% ipython --no-banner

In [1]: import numpy as np

In [2]: np.set_printoptions(suppress=True, linewidth=160)

In [3]: data = np.loadtxt("sample3.csv", delimiter=",")

In [4]: data
Out[4]: 
array([[  2.,  -2.,   1.,   0.],
       [  2.,  -3.,  -2.,   4.],
       [  2.,  -4.,  -5.,   8.],
       [  2.,  -4., -10.,  13.]])

In [5]: # rank 3

In [6]: np.kron(np.eye(2, dtype=int), data)
Out[6]: 
array([[  2.,  -2.,   1.,   0.,   0.,  -0.,   0.,   0.],
       [  2.,  -3.,  -2.,   4.,   0.,  -0.,  -0.,   0.],
       [  2.,  -4.,  -5.,   8.,   0.,  -0.,  -0.,   0.],
       [  2.,  -4., -10.,  13.,   0.,  -0.,  -0.,   0.],
       [  0.,  -0.,   0.,   0.,   2.,  -2.,   1.,   0.],
       [  0.,  -0.,  -0.,   0.,   2.,  -3.,  -2.,   4.],
       [  0.,  -0.,  -0.,   0.,   2.,  -4.,  -5.,   8.],
       [  0.,  -0.,  -0.,   0.,   2.,  -4., -10.,  13.]])

In [7]: np.round(np.linalg.eigvals(data).sum().real, 1)
Out[7]: np.float64(7.0)

In [8]: np.einsum("ii->", data)
Out[8]: np.float64(7.0)

In [9]: P = np.triu(np.array([[6, 9, 4, 9], [-1, -8, 9, 8], [5, -2, 0, 9], [-9, 2, -1, 4]]), 1) + np.eye(4)

In [10]: B = P @ data @ np.linalg.inv(P)

In [11]: P @ data - data @ P
Out[11]: 
array([[  44.,  -97., -118.,  174.],
       [  34.,  -86., -106.,  200.],
       [  18.,  -54.,  -62.,  176.],
       [   0.,  -18.,   28.,  104.]])

In [12]: np.round(np.poly(B), 1) + 0
Out[12]: array([ 1., -7., 11., -5.,  0.])

In [13]: round(np.linalg.det(B), 1)
Out[13]: np.float64(0.0)

In [14]: A = np.array([[6, 8, 0, 0, 0, 0],
    ...:     [5, -7, 0, 0, 0, 0],
    ...:     [-3, 8, 0, 0, 0, 0],
    ...:     [0, 0, 6, 8, 0, 0],
    ...:     [0, 0, 5, -7, 0, 0],
    ...:     [0, 0, -3, 8, 0, 0],
    ...:     [0, 0, 0, 0, 6, 8],
    ...:     [0, 0, 0, 0, 5, -7],
    ...:     [0, 0, 0, 0, -3, 8]])

In [15]: x0 = np.array([2, 2, -1, 1, 2, 2])

In [16]: target = A @ x0

In [17]: np.round(np.linalg.solve(A.T @ A, A.T @ target), 1)
Out[17]: array([ 2.,  2., -1.,  1.,  2.,  2.])

In [18]: target
Out[18]: array([ 28,  -4,  10,   2, -12,  11,  28,  -4,  10])

In [19]: rng = np.random.default_rng(61)

In [20]: target = target + 0.1 * rng.normal(size=9)

In [21]: target.round(1)
Out[21]: array([ 27.9,  -4.1,  10.1,   1.9, -12.2,  11.1,  28.1,  -4.1,   9.9])

In [22]: coef, *_ = np.linalg.lstsq(A, target)

In [23]: coef.round()
Out[23]: array([ 2.,  2., -1.,  1.,  2.,  2.])

In [24]: coef.round(1)
Out[24]: array([ 2.,  2., -1.,  1.,  2.,  2.])

In [25]: A.sum(axis=1)
Out[25]: array([14, -2,  5, 14, -2,  5, 14, -2,  5])

In [26]: np.unravel_index(np.abs(A).argmax(), A.shape)
Out[26]: (np.int64(0), np.int64(1))

In [27]: A.shape
Out[27]: (9, 6)

In [28]: np.abs(A).max()
Out[28]: np.int64(8)

In [29]: np.round(np.linalg.norm(A), 1)
Out[29]: np.float64(27.2)

In [30]: A - A[0]
Out[30]: 
array([[  0,   0,   0,   0,   0,   0],
       [ -1, -15,   0,   0,   0,   0],
       [ -9,   0,   0,   0,   0,   0],
       [ -6,  -8,   6,   8,   0,   0],
       [ -6,  -8,   5,  -7,   0,   0],
       [ -6,  -8,  -3,   8,   0,   0],
       [ -6,  -8,   0,   0,   6,   8],
       [ -6,  -8,   0,   0,   5,  -7],
       [ -6,  -8,   0,   0,  -3,   8]])

In [31]: A.sum(axis=0)
Out[31]: array([8, 9, 8, 9, 8, 9])

In [32]: np.round(A.mean(axis=0), 1)
Out[32]: array([0.9, 1. , 0.9, 1. , 0.9, 1. ])

In [33]: B = np.c_[A[:, :2] @ np.array([[-5, -1], [4, 4]]), np.array([0, 1, 2, 0, 2, 2, 1, 1, 0])]

In [34]: B
Out[34]: 
array([[  2,  26,   0],
       [-53, -33,   1],
       [ 47,  35,   2],
       [  0,   0,   0],
       [  0,   0,   2],
       [  0,   0,   2],
       [  0,   0,   1],
       [  0,   0,   1],
       [  0,   0,   0]])

In [35]: np.round(np.linalg.lstsq(A, B[:, 0])[0], 1) + 0
Out[35]: array([-5.,  4.,  0.,  0.,  0.,  0.])

In [36]: np.linalg.matrix_rank(np.c_[A, B])
Out[36]: np.int64(7)

In [37]: Uu, sv, VT = np.linalg.svd(data)

In [38]: vecs = VT[:(sv > 1e-8).sum()]

In [39]: x0 = data[1] + -2 * data[2] + rng.integers(2) * np.eye(4)[3]

In [40]: x0
Out[40]: array([ -2.,   5.,   8., -11.])

In [41]: np.linalg.matrix_rank(np.vstack([data, x0]))
Out[41]: np.int64(4)

In [42]: np.round(vecs.T @ vecs, 1)
Out[42]: 
array([[ 0.9, -0.2, -0.2, -0.2],
       [-0.2,  0.7, -0.3, -0.3],
       [-0.2, -0.3,  0.7, -0.3],
       [-0.2, -0.3, -0.3,  0.7]])

In [43]: np.round(np.linalg.norm(x0 - vecs.T @ vecs @ x0), 1)
Out[43]: np.float64(0.6)

In [44]: M = np.array([[1, -3, 9, -27], [1, -2, 4, -8], [1, -1, 1, -1], [1, 0, 0, 0]])

In [45]: # row 0 is much longer than the rest

In [46]: np.round(np.linalg.det(M.T), 1)
Out[46]: np.float64(12.0)

In [47]: np.round(np.poly(M), 1) + 0
Out[47]: array([ 1.,  0., 22., 10., 12.])

In [48]: np.kron(np.eye(2, dtype=int), M)
Out[48]: 
array([[  1,  -3,   9, -27,   0,   0,   0,   0],
       [  1,  -2,   4,  -8,   0,   0,   0,   0],
       [  1,  -1,   1,  -1,   0,   0,   0,   0],
       [  1,   0,   0,   0,   0,   0,   0,   0],
       [  0,   0,   0,   0,   1,  -3,   9, -27],
       [  0,   0,   0,   0,   1,  -2,   4,  -8],
       [  0,   0,   0,   0,   1,  -1,   1,  -1],
       [  0,   0,   0,   0,   1,   0,   0,   0]])

In [49]: arr = np.array([[0.4, -1.5, -1.3, -0.3, -1.1, 0.4, 0.1],
    ...:     [1.8, 0.8, 0.4, -1.1, 0.7, 0.7, 1.4],
    ...:     [3.2, 0.2, 0.4, -1.1, 0.3, 1.4, 1.3],
    ...:     [0.3, 0.8, -0.3, -1.9, -1.0, -0.5, -0.2],
    ...:     [1.3, -0.2, -1.9, 0.0, 0.6, -0.4, 0.7]])

In [50]: B = A / np.linalg.norm(A, axis=1, keepdims=True)

In [51]: cov = B @ B.T

In [52]: np.argwhere(np.triu(np.abs(cov) > 0.95, 1))
Out[52]: 
array([[1, 2],
       [4, 5],
       [7, 8]])

In [53]: (np.abs(cov) > 0.9).astype(int)
Out[53]: 
array([[1, 0, 0, 0, 0, 0, 0, 0, 0],
       [0, 1, 1, 0, 0, 0, 0, 0, 0],
       [0, 1, 1, 0, 0, 0, 0, 0, 0],
       [0, 0, 0, 1, 0, 0, 0, 0, 0],
       [0, 0, 0, 0, 1, 1, 0, 0, 0],
       [0, 0, 0, 0, 1, 1, 0, 0, 0],
       [0, 0, 0, 0, 0, 0, 1, 0, 0],
       [0, 0, 0, 0, 0, 0, 0, 1, 1],
       [0, 0, 0, 0, 0, 0, 0, 1, 1]])

In [54]: np.round(np.linalg.norm(B, axis=1), 1)
Out[54]: array([1., 1., 1., 1., 1., 1., 1., 1., 1.])

In [55]: np.degrees(np.arccos(np.clip(cov[5, 8], -1, 1)))
Out[55]: np.float64(90.0)

In [56]: W = np.array([[2, -1], [-2, 3], [3, 0], [3, 3], [3, -3], [2, 1], [-1, -3]])

In [57]: coef = np.array([2, 3])

In [58]: hid = np.maximum(arr @ W + coef, 0)

In [59]: hid.round(1)
Out[59]: 
array([[0. , 0.6],
       [4. , 0. ],
       [8.3, 0. ],
       [0. , 2.5],
       [0. , 0. ]])

In [60]: np.linalg.matrix_rank(hid)
Out[60]: np.int64(2)

In [61]: W2 = np.array([[2, 3, 2], [3, 4, 3]])

In [62]: (hid @ W2).round(6).argmax(axis=1)
Out[62]: array([1, 1, 1, 1, 0])

In [63]: W @ W2
Out[63]: 
array([[  1,   2,   1],
       [  5,   6,   5],
       [  6,   9,   6],
       [ 15,  21,  15],
       [ -3,  -3,  -3],
       [  7,  10,   7],
       [-11, -15, -11]])

In [64]: np.round(hid @ W2, 1)
Out[64]: 
array([[ 1.8,  2.4,  1.8],
       [ 8. , 12. ,  8. ],
       [16.6, 24.9, 16.6],
       [ 7.5, 10. ,  7.5],
       [ 0. ,  0. ,  0. ]])

In [65]: B = np.c_[hid[:, :1] @ np.array([[3]]), np.array([-1, 5, 4, 2, 3])]

In [66]: B.round(1)
Out[66]: 
array([[ 0. , -1. ],
       [12. ,  5. ],
       [24.9,  4. ],
       [ 0. ,  2. ],
       [ 0. ,  3. ]])

In [67]: np.round(np.linalg.lstsq(hid, B[:, 0])[0], 1) + 0
Out[67]: array([3., 0.])

In [68]: np.round(np.linalg.norm(B - hid @ np.linalg.lstsq(hid, B)[0], axis=0), 1) + 0
Out[68]: array([0. , 4.3])

In [69]: round(float(np.linalg.norm(arr[0] - arr[1])), 1)
Out[69]: 4.0

In [70]: np.round(np.linalg.norm(arr, axis=1), 1)
Out[70]: array([2.4, 2.9, 3.9, 2.4, 2.5])

In [71]: round(arr[0] @ arr[1], 1)
Out[71]: np.float64(-1.0)

In [72]: np.round(np.linalg.norm(arr, axis=0), 1)
Out[72]: array([3.9, 1.9, 2.4, 2.5, 1.8, 1.7, 2. ])

In [73]: round(float(np.linalg.norm(arr) ** 2 / np.linalg.norm(arr, 2) ** 2), 1)
Out[73]: 1.7

In [74]: Uu, sv, VT = np.linalg.svd(arr, full_matrices=False)

In [75]: np.round(np.cumsum(sv ** 2) / np.sum(sv ** 2), 1)
Out[75]: array([0.6, 0.8, 0.9, 1. , 1. ])

In [76]: round(float(np.sqrt((sv ** 2).sum())), 1), round(np.linalg.norm(arr), 1)
Out[76]: (6.4, np.float64(6.4))

In [77]: np.allclose(Uu * sv @ VT, arr)
Out[77]: True

In [78]: np.round(Uu.T @ Uu, 1) + 0
Out[78]: 
array([[1., 0., 0., 0., 0.],
       [0., 1., 0., 0., 0.],
       [0., 0., 1., 0., 0.],
       [0., 0., 0., 1., 0.],
       [0., 0., 0., 0., 1.]])

In [79]: Uu.shape, sv.shape, VT.shape
Out[79]: ((5, 5), (5,), (5, 7))

In [80]: np.round(sv / sv[0], 1)
Out[80]: array([1. , 0.6, 0.5, 0.4, 0.1])

In [81]: np.round(Uu.T @ arr @ VT.T, 1) + 0
Out[81]: 
array([[4.9, 0. , 0. , 0. , 0. ],
       [0. , 2.8, 0. , 0. , 0. ],
       [0. , 0. , 2.4, 0. , 0. ],
       [0. , 0. , 0. , 1.8, 0. ],
       [0. , 0. , 0. , 0. , 0.5]])

In [82]: m1 = np.loadtxt("m.csv", delimiter=",")

In [83]: m1
Out[83]: 
array([[ -2.3,  -1.8,   0.1,  -0.3,   0.5,  -1.9],
       [  3.6,   1.7,  -2. ,   2.3,  -0.3,   3.3],
       [ -6.9,  -1.5,   4.5,  -5.7,   0.5,  -0.6],
       [ 10.6,   2.5,  -4.5,   7.1,  -0.9,   0.3],
       [  5.3,   3.8,   3.2,  -1.4,   0.2,   2.8],
       [  6.8,   4.5,   4.7,  -1.4,   0.5,   1.3],
       [ -8.7,  -3.4,  -2.8,  -0.8,   0.8,   0.8],
       [  9.4,   2.6,  -5.7,   7.6,  -1.8,   2.5],
       [  8.6,   1.7,  -4.4,   6.7,  -0.4,  -1.4],
       [  0.6,   1.1,   1.5,  -0.9,   0.3,   1.4],
       [  4.7,  -1.2,  -5.6,   6.7,  -0.7,  -2. ],
       [ -6. ,  -3. ,   0.5,  -2.5,   0.8,  -3.1],
       [ -7.9,  -0.4,   4.3,  -5.4,   1.2,   3.3],
       [-10.6,  -5. ,  -0.2,  -2.3,   0.6,  -1.5],
       [  7.1,   1.7,  -3.9,   5.7,  -1.4,  -0.6],
       [ -3.7,  -2. ,   3.3,  -4.4,   0.3,  -3.4],
       [  5.4,   1.6,   4. ,  -1.4,   0.4,  -4.6],
       [  9.3,   3.1,  -3.8,   5.9,  -0.8,   2.2],
       [ -1.7,   2.3,   5.1,  -4.5,   0.2,   3.6],
       [ -2.1,  -2.3,  -3.9,   2.4,  -0.1,  -2.4],
       [ -2.8,  -0.4,   1.8,  -2.9,   0.7,   0.7],
       [ -2.4,  -1.1,   3.3,  -3.5,   1.1,  -2.4],
       [  4.5,   3.3,   5.5,  -2.5,   0.1,   2. ],
       [ -2. ,   0.6,   2. ,  -2.2,   0.2,   2. ],
       [  5. ,   2. ,  -1.8,   3.4,  -0.9,   1.6],
       [ -6. ,  -2.8,  -1.2,  -1.1,   0.2,   0. ],
       [  1.1,   0.2,  -3.5,   3.4,  -0.5,   1.1]])

In [84]: W2 = m1[[24, 11]].astype(float)

In [85]: for _ in range(6):
    ...:     z = np.linalg.norm(m1[:, None] - W2, axis=-1).argmin(axis=1)
    ...:     W2 = np.array([m1[z == j].mean(axis=0) for j in range(2)])
    ...: 

In [86]: z
Out[86]: array([1, 0, 1, 0, 0, 0, 1, 0, 0, 1, 0, 1, 1, 1, 0, 1, 0, 0, 1, 1, 1, 1, 0, 1, 0, 1, 0])

In [87]: np.bincount(z)
Out[87]: array([13, 14])

In [88]: np.abs(W2[1] - W2[0]).argmax()
Out[88]: np.int64(0)

In [89]: np.round(W2[1] - W2[0], 1)
Out[89]: array([-10.7,  -3.5,   2.7,  -5.7,   1. ,  -0.9])
